$ ipython --no-banner

In [1]: import numpy as np

In [2]: from numpy import linalg as LA

In [3]: np.set_printoptions(precision=2, suppress=True, linewidth=160)

In [4]: def rd(a):
   ...:     return np.round(a, 2) + 0
   ...: 

In [5]: E = np.loadtxt("test13.csv", delimiter=",")

In [6]: rd(E)
Out[6]: 
array([[ 5.19, -6.92, -3.84],
       [ 3.47, -1.25,  7.22],
       [ 5.48,  2.31, -2.92],
       [-4.24, -5.42, -0.11]])

In [7]: x = np.array([1, 2, 3])

In [8]: y = E @ x

In [9]: rd(LA.solve(E.T @ E, E.T @ y))
Out[9]: array([1., 2., 3.])

In [10]: rd(LA.lstsq(E, y)[0])
Out[10]: array([1., 2., 3.])

In [11]: rng = np.random.default_rng(6183)

In [12]: y = y + 0.3 * rng.normal(size=4)

In [13]: rd(y)
Out[13]: array([-19.82,  22.54,   1.7 , -15.4 ])

In [14]: c, *_ = LA.lstsq(E, y)

In [15]: rd(E.T @ (y - E @ c))
Out[15]: array([0., 0., 0.])

In [16]: rd(LA.norm(y - E @ c))
Out[16]: np.float64(0.13)

In [17]: rd(c)
Out[17]: array([1.04, 1.99, 2.97])

In [18]: Q, r_ = LA.qr(E)

In [19]: print(rd(r_))
[[-9.33  0.5   1.12]
 [ 0.   -9.16 -1.18]
 [ 0.    0.    8.53]]

In [20]: rd(Q.T @ Q)
Out[20]: 
array([[1., 0., 0.],
       [0., 1., 0.],
       [0., 0., 1.]])

In [21]: Q.shape, r_.shape
Out[21]: ((4, 3), (3, 3))

In [22]: rd(Q @ r_)
Out[22]: 
array([[ 5.19, -6.92, -3.84],
       [ 3.47, -1.25,  7.22],
       [ 5.48,  2.31, -2.92],
       [-4.24, -5.42, -0.11]])

In [23]: r0 = np.array([1, -1, -1])

In [24]: print(rd(np.array([np.convolve(row, r0, "same") for row in E])))
[[-12.12  -2.11  10.76]
 [ -4.73   5.    -5.97]
 [ -3.17 -10.72   0.61]
 [ -1.18   9.54   5.53]]

In [25]: rd(np.cross(E[0, :3], E[3, :3]))
Out[25]: array([-20.04,  16.83, -57.45])

In [26]: print(rd(np.polyval(r0, E[0])))
[20.77 53.84 17.58]

In [27]: Y = E / LA.norm(E, axis=1, keepdims=True)

In [28]: cov = Y @ Y.T

In [29]: rd(cov)
Out[29]: 
array([[ 1.  , -0.01,  0.38,  0.24],
       [-0.01,  1.  , -0.09, -0.16],
       [ 0.38, -0.09,  1.  , -0.78],
       [ 0.24, -0.16, -0.78,  1.  ]])

In [30]: rd(np.degrees(np.arccos(np.clip(cov[2, 3], -1, 1))))
Out[30]: np.float64(140.98)

In [31]: (cov - 2 * np.eye(4)).round(6).argmax(axis=1)
Out[31]: array([2, 0, 0, 0])

In [32]: rd(LA.norm(Y, axis=1))
Out[32]: array([1., 1., 1., 1.])

In [33]: mat = np.loadtxt("x.csv", delimiter=",")

In [34]: print(mat)
[[-0.16 -0.59  0.27]
 [ 0.1   0.3  -0.53]
 [ 0.71  1.14 -1.15]
 [-0.51 -0.57  0.99]
 [ 0.72  1.27 -1.2 ]
 [-0.18 -0.37  0.61]
 [-0.67 -1.24  1.32]
 [ 0.7   1.08 -1.1 ]
 [ 0.6   1.15 -1.11]
 [-0.58 -1.39  1.19]
 [-0.4  -0.81  0.74]
 [ 0.64  1.05 -1.12]
 [-0.11  0.19 -0.06]
 [ 0.24  0.47 -0.51]
 [ 0.27  0.37 -0.46]
 [ 0.18  0.13 -0.06]
 [ 0.26  0.87 -0.62]
 [ 0.35  0.39 -0.5 ]
 [-0.35 -0.58  0.9 ]
 [ 0.23  0.43 -0.28]
 [ 0.63  1.2  -1.17]
 [-0.36 -0.56  0.85]
 [-0.23 -0.31  0.37]]

In [35]: Q, evecs = LA.qr(E[:, :1])[0], LA.qr(E[:, 1:])[0]

In [36]: sv = LA.svd(Q.T @ evecs, compute_uv=False)

In [37]: (sv > 0.9).sum()
Out[37]: np.int64(0)

In [38]: Ac = mat - mat.mean(axis=0)

In [39]: evecs = LA.svd(Ac)[2][:1]

In [40]: Y = Ac - Ac @ evecs.T @ evecs

In [41]: rd(np.cov(Ac @ evecs.T, rowvar=False))
Out[41]: np.float64(1.57)

In [42]: Ac = mat - mat.mean(axis=0)

In [43]: Uu, sv, Vt = LA.svd(Ac, full_matrices=False)

In [44]: LA.matrix_rank(Ac)
Out[44]: np.int64(3)

In [45]: np.abs(Uu[:, 0]).argmax()
Out[45]: np.int64(6)

In [46]: rd(sv ** 2 / (sv ** 2).sum())
Out[46]: array([0.99, 0.01, 0.  ])

In [47]: np.abs(Vt[0]).argmax()
Out[47]: np.int64(2)

In [48]: print((np.sign(Uu[:, 0]) == np.sign(Uu[0, 0])).astype(int))
[1 0 0 1 0 1 1 0 0 1 1 0 1 0 0 1 0 0 1 0 0 1 1]

In [49]: W0 = np.load("m.npy")

In [50]: W0
Out[50]: 
array([[ 0.4, -1.1, -2.3,  0.4],
       [-2.3, -1.5,  0.6, -1.7],
       [ 0. ,  0.1,  0.7, -0.6]])

In [51]: Y = np.array([[1, 3, 3], [3, 2, 2], [0, 0, 2], [2, 1, 3]])

In [52]: rd(np.einsum("ij,ij->i", W0, W0))
Out[52]: array([ 6.82, 10.79,  0.86])

In [53]: rd(np.einsum("ij->j", W0))
Out[53]: array([-1.9, -2.5, -1. , -1.9])

In [54]: print(rd(np.einsum("ik,kj->ij", W0, Y)))
[[ -2.1  -0.6  -4.4]
 [-10.2 -11.6 -13.8]
 [ -0.9  -0.4  -0.2]]

In [55]: Y = W0 / LA.norm(W0, axis=1, keepdims=True)

In [56]: cov = Y @ Y.T

In [57]: rd(LA.norm(Y, axis=1))
Out[57]: array([1., 1., 1.])

In [58]: rd(cov[0])
Out[58]: array([ 1.  , -0.16, -0.81])

In [59]: rd(cov)
Out[59]: 
array([[ 1.  , -0.16, -0.81],
       [-0.16,  1.  ,  0.42],
       [-0.81,  0.42,  1.  ]])
